% ipython --no-banner

In [1]: import numpy as np

In [2]: np.set_printoptions(suppress=True, linewidth=200)

In [3]: m1 = np.load("x.npy")

In [4]: print(m1)
[[ 0.537  0.967 -0.993  0.824]
 [-0.985  0.388 -0.938 -0.892]
 [-0.912 -0.565 -0.245 -0.711]
 [ 0.985  0.965 -0.414  0.867]
 [-0.959 -0.985  0.992 -0.972]
 [ 0.09  -0.02   0.354 -0.149]
 [-0.716 -0.953  0.97  -0.793]
 [ 0.786  0.933 -0.99   0.939]
 [ 0.856  0.744 -0.67   0.818]
 [-0.991 -0.821  0.523 -0.977]
 [-0.969 -0.932  0.934 -0.967]
 [-0.999 -0.811 -0.898 -0.952]
 [-0.686  0.954 -0.999  0.653]
 [-0.558 -0.623  0.508 -0.47 ]
 [-0.766  0.168 -0.623 -0.523]
 [ 0.946  0.933 -0.925  0.938]
 [-0.999 -0.859 -0.731 -0.963]
 [-0.31   0.664 -0.945  0.363]
 [ 0.405  0.804 -0.953  0.74 ]
 [-0.993 -0.939  0.706 -0.976]
 [ 0.731 -0.811  0.969  0.207]
 [-0.217  0.778 -0.876  0.04 ]
 [ 0.909 -0.397  0.804  0.749]
 [-0.749  0.03  -0.515 -0.508]
 [-0.848  0.523 -0.898 -0.523]
 [ 0.92   0.797 -0.939  0.963]
 [ 0.96   0.31  -0.07   0.934]]

In [5]: print(round(float(m1[0] @ m1[3]), 3))
2.588

In [6]: print(np.round(np.linalg.norm(m1[0] - m1[3]), 3))
0.733

In [7]: print(np.round(np.linalg.norm(m1, 2), 3))
6.714

In [8]: print(np.round(np.linalg.norm(m1, axis=0), 3))
[4.211 3.895 4.144 3.996]

In [9]: print(np.linalg.norm(m1, axis=1).argmax())
4

In [10]: Xs = m1 - m1.mean(axis=0)

In [11]: evecs = np.linalg.svd(Xs)[2][:2]

In [12]: M2 = Xs - Xs @ evecs.T @ evecs

In [13]: print(np.round(np.diag(evecs.T @ evecs), 3))
[0.561 0.375 0.671 0.394]

In [14]: print(np.linalg.norm(M2, axis=1).round(6).argmax())
12

In [15]: print(np.round(M2.std(axis=0), 3))
[0.131 0.185 0.143 0.122]
